In [1]: import numpy as np

In [2]: np.set_printoptions(precision=4, suppress=True, linewidth=100)

In [3]: X = np.array([[1, -1, 1, -1, -1, 1, -1, 1],
   ...:     [1, 1, 1, 1, -1, -1, -1, -1],
   ...:     [1, -1, 1, -1, 1, -1, 1, -1],
   ...:     [1, 1, -1, -1, -1, -1, 1, 1],
   ...:     [1, -1, -1, 1, 1, -1, -1, 1],
   ...:     [1, -1, -1, 1, -1, 1, 1, -1],
   ...:     [1, 1, 1, 1, 1, 1, 1, 1],
   ...:     [1, 1, -1, -1, 1, 1, -1, -1]])

In [4]: X
Out[4]: 
array([[ 1, -1,  1, -1, -1,  1, -1,  1],
       [ 1,  1,  1,  1, -1, -1, -1, -1],
       [ 1, -1,  1, -1,  1, -1,  1, -1],
       [ 1,  1, -1, -1, -1, -1,  1,  1],
       [ 1, -1, -1,  1,  1, -1, -1,  1],
       [ 1, -1, -1,  1, -1,  1,  1, -1],
       [ 1,  1,  1,  1,  1,  1,  1,  1],
       [ 1,  1, -1, -1,  1,  1, -1, -1]])

In [5]: t3 = np.stack([X, -2 * X, X[::-1]])

In [6]: (t3 @ X.T).shape
Out[6]: (3, 8, 8)

In [7]: np.linalg.matrix_rank(t3)
Out[7]: array([8, 8, 8])

In [8]: print(t3.sum(axis=0))
[[ 0  2 -2  0  2  0  0 -2]
 [ 0  0  0  0  2  2  2  2]
 [ 0  0 -2  2 -2  2  0  0]
 [ 0 -2  0  2  2  0 -2  0]
 [ 0  2  0 -2 -2  0  2  0]
 [ 0  0  2 -2  2 -2  0  0]
 [ 0  0  0  0 -2 -2 -2 -2]
 [ 0 -2  2  0 -2  0  0  2]]

In [9]: M2 = X[0, 0] * X[1:] - np.outer(X[1:, 0], X[0])

In [10]: M2
Out[10]: 
array([[ 0,  2,  0,  2,  0, -2,  0, -2],
       [ 0,  0,  0,  0,  2, -2,  2, -2],
       [ 0,  2, -2,  0,  0, -2,  2,  0],
       [ 0,  0, -2,  2,  2, -2,  0,  0],
       [ 0,  0, -2,  2,  0,  0,  2, -2],
       [ 0,  2,  0,  2,  2,  0,  2,  0],
       [ 0,  2, -2,  0,  2,  0,  0, -2]])

In [11]: print(np.linalg.matrix_rank(M2), np.linalg.matrix_rank(X))
7 8

In [12]: np.flatnonzero(~M2.round(6).any(axis=1))
Out[12]: array([], dtype=int64)

In [13]: X[:, 0] / X[0, 0]
Out[13]: array([1., 1., 1., 1., 1., 1., 1., 1.])

In [14]: mat = np.loadtxt("data.csv", delimiter=",")

In [15]: mat
Out[15]: 
array([[0., 0., 3., 0., 0., 0., 5., 1.],
       [0., 0., 1., 0., 2., 1., 0., 0.],
       [0., 0., 0., 4., 2., 1., 0., 3.],
       [0., 0., 0., 0., 3., 0., 3., 2.],
       [0., 0., 0., 0., 0., 4., 2., 3.],
       [0., 0., 0., 0., 0., 0., 1., 2.],
       [0., 0., 0., 0., 0., 0., 0., 3.],
       [0., 0., 0., 0., 0., 0., 0., 0.]])

In [16]: np.unique(mat.round(6), axis=0).shape
Out[16]: (8, 8)

In [17]: np.abs(np.diag(np.linalg.qr(mat)[1])) > 1e-9
Out[17]: array([False, False, False, False, False, False, False, False])

In [18]: feats = np.loadtxt("test19.csv", delimiter=",")

In [19]: feats
Out[19]: 
array([[ 3., 11., 11., 10.,  8.,  9.,  9.],
       [ 4., 12., 12., 11.,  9., 10., 10.],
       [-1.,  7.,  7.,  6.,  4.,  5.,  5.],
       [ 1.,  9.,  9.,  8.,  6.,  7.,  7.],
       [ 2., 10., 10.,  9.,  7.,  8.,  8.],
       [ 2., 10., 10.,  9.,  7.,  8.,  8.],
       [ 2., 10., 10.,  9.,  7.,  8.,  8.],
       [ 2., 10., 10.,  9.,  7.,  8.,  8.],
       [ 4., 12., 12., 11.,  9., 10., 10.],
       [-1.,  7.,  7.,  6.,  4.,  5.,  5.],
       [-1.,  7.,  7.,  6.,  4.,  5.,  5.],
       [-2.,  6.,  6.,  5.,  3.,  4.,  4.]])

In [20]: np.linalg.norm(feats, axis=0)
Out[20]: array([ 8.0623, 32.7567, 32.7567, 29.3769, 22.6936, 26.0192, 26.0192])

In [21]: round(float(np.linalg.norm(feats, 1)), 4), round(np.linalg.norm(feats, np.inf), 4)
Out[21]: (111.0, np.float64(68.0))

In [22]: np.linalg.matrix_rank(feats)
Out[22]: np.int64(2)

In [23]: np.unravel_index(np.abs(feats).argmax(), feats.shape)
Out[23]: (np.int64(1), np.int64(1))

In [24]: print(feats.shape)
(12, 7)

In [25]: feats.sum(axis=1)
Out[25]: array([61., 68., 33., 47., 54., 54., 54., 54., 68., 33., 33., 26.])

In [26]: feats - feats[0]
Out[26]: 
array([[ 0.,  0.,  0.,  0.,  0.,  0.,  0.],
       [ 1.,  1.,  1.,  1.,  1.,  1.,  1.],
       [-4., -4., -4., -4., -4., -4., -4.],
       [-2., -2., -2., -2., -2., -2., -2.],
       [-1., -1., -1., -1., -1., -1., -1.],
       [-1., -1., -1., -1., -1., -1., -1.],
       [-1., -1., -1., -1., -1., -1., -1.],
       [-1., -1., -1., -1., -1., -1., -1.],
       [ 1.,  1.,  1.,  1.,  1.,  1.,  1.],
       [-4., -4., -4., -4., -4., -4., -4.],
       [-4., -4., -4., -4., -4., -4., -4.],
       [-5., -5., -5., -5., -5., -5., -5.]])

In [27]: np.abs(feats).max()
Out[27]: np.float64(12.0)

In [28]: np.zeros(12, 7)
---------------------------------------------------------------------------
TypeError                                 Traceback (most recent call last)
Cell In[28], line 1
----> 1 np.zeros(12, 7)

TypeError: Cannot interpret '7' as a data type

In [29]: feats.sum(axis=0)
Out[29]: array([ 15., 111., 111.,  99.,  75.,  87.,  87.])

In [30]: np.round(np.linalg.norm(feats), 4)
Out[30]: np.float64(70.3065)

In [31]: print(np.round(np.linalg.svd(feats, compute_uv=False), 4) + 0)
[70.0502  5.9972  0.      0.      0.      0.      0.    ]

In [32]: U, s, Vt = np.linalg.svd(feats)

In [33]: np.argmax(s[:-1] / (s[1:] + 1e-6)) + 1
Out[33]: np.int64(2)

In [34]: M2 = U[:, :2] @ np.diag(s[:2]) @ Vt[:2]

In [35]: print(np.linalg.matrix_rank(M2))
2

In [36]: round(float(np.linalg.norm(feats - M2) / np.linalg.norm(feats)), 4)
Out[36]: 0.0

In [37]: W0 = np.load("mat.npy")

In [38]: W0
Out[38]: 
array([[0.2   , 0.1333, 0.1333, 0.2   , 0.1333, 0.0667, 0.    , 0.    , 0.1333],
       [0.1429, 0.2143, 0.2143, 0.    , 0.2143, 0.0714, 0.0714, 0.0714, 0.    ],
       [0.2143, 0.    , 0.0714, 0.2143, 0.2143, 0.1429, 0.    , 0.1429, 0.    ],
       [0.1765, 0.1765, 0.1765, 0.1176, 0.1176, 0.1176, 0.    , 0.0588, 0.0588],
       [0.1333, 0.2   , 0.1333, 0.1333, 0.0667, 0.1333, 0.0667, 0.    , 0.1333],
       [0.1875, 0.0625, 0.0625, 0.125 , 0.0625, 0.125 , 0.1875, 0.1875, 0.    ],
       [0.0833, 0.0833, 0.    , 0.1667, 0.0833, 0.1667, 0.3333, 0.0833, 0.    ],
       [0.    , 0.1875, 0.    , 0.1875, 0.    , 0.    , 0.1875, 0.25  , 0.1875],
       [0.1818, 0.2727, 0.    , 0.    , 0.0909, 0.0909, 0.    , 0.2727, 0.0909]])

In [39]: r0, r1 = W0[7], W0[2]

In [40]: round(r0 @ r0, 4)
Out[40]: np.float64(0.2031)

In [41]: round(float(r0 @ r1), 4)
Out[41]: 0.0759

In [42]: pr = (r0 @ r1) / (r0 @ r0) * r0

In [43]: r1 - pr
Out[43]: array([ 0.2143, -0.0701,  0.0714,  0.1442,  0.2143,  0.1429, -0.0701,  0.0495, -0.0701])

In [44]: round(float((r1 - pr) @ r0), 4)
Out[44]: 0.0

In [45]: print(np.outer(r0, r1))
[[0.     0.     0.     0.     0.     0.     0.     0.     0.    ]
 [0.0402 0.     0.0134 0.0402 0.0402 0.0268 0.     0.0268 0.    ]
 [0.     0.     0.     0.     0.     0.     0.     0.     0.    ]
 [0.0402 0.     0.0134 0.0402 0.0402 0.0268 0.     0.0268 0.    ]
 [0.     0.     0.     0.     0.     0.     0.     0.     0.    ]
 [0.     0.     0.     0.     0.     0.     0.     0.     0.    ]
 [0.0402 0.     0.0134 0.0402 0.0402 0.0268 0.     0.0268 0.    ]
 [0.0536 0.     0.0179 0.0536 0.0536 0.0357 0.     0.0357 0.    ]
 [0.0402 0.     0.0134 0.0402 0.0402 0.0268 0.     0.0268 0.    ]]

In [46]: pr
Out[46]: array([0.    , 0.0701, 0.    , 0.0701, 0.    , 0.    , 0.0701, 0.0934, 0.0701])

In [47]: np.linalg.matrix_rank(np.outer(r0, r1))
Out[47]: np.int64(1)
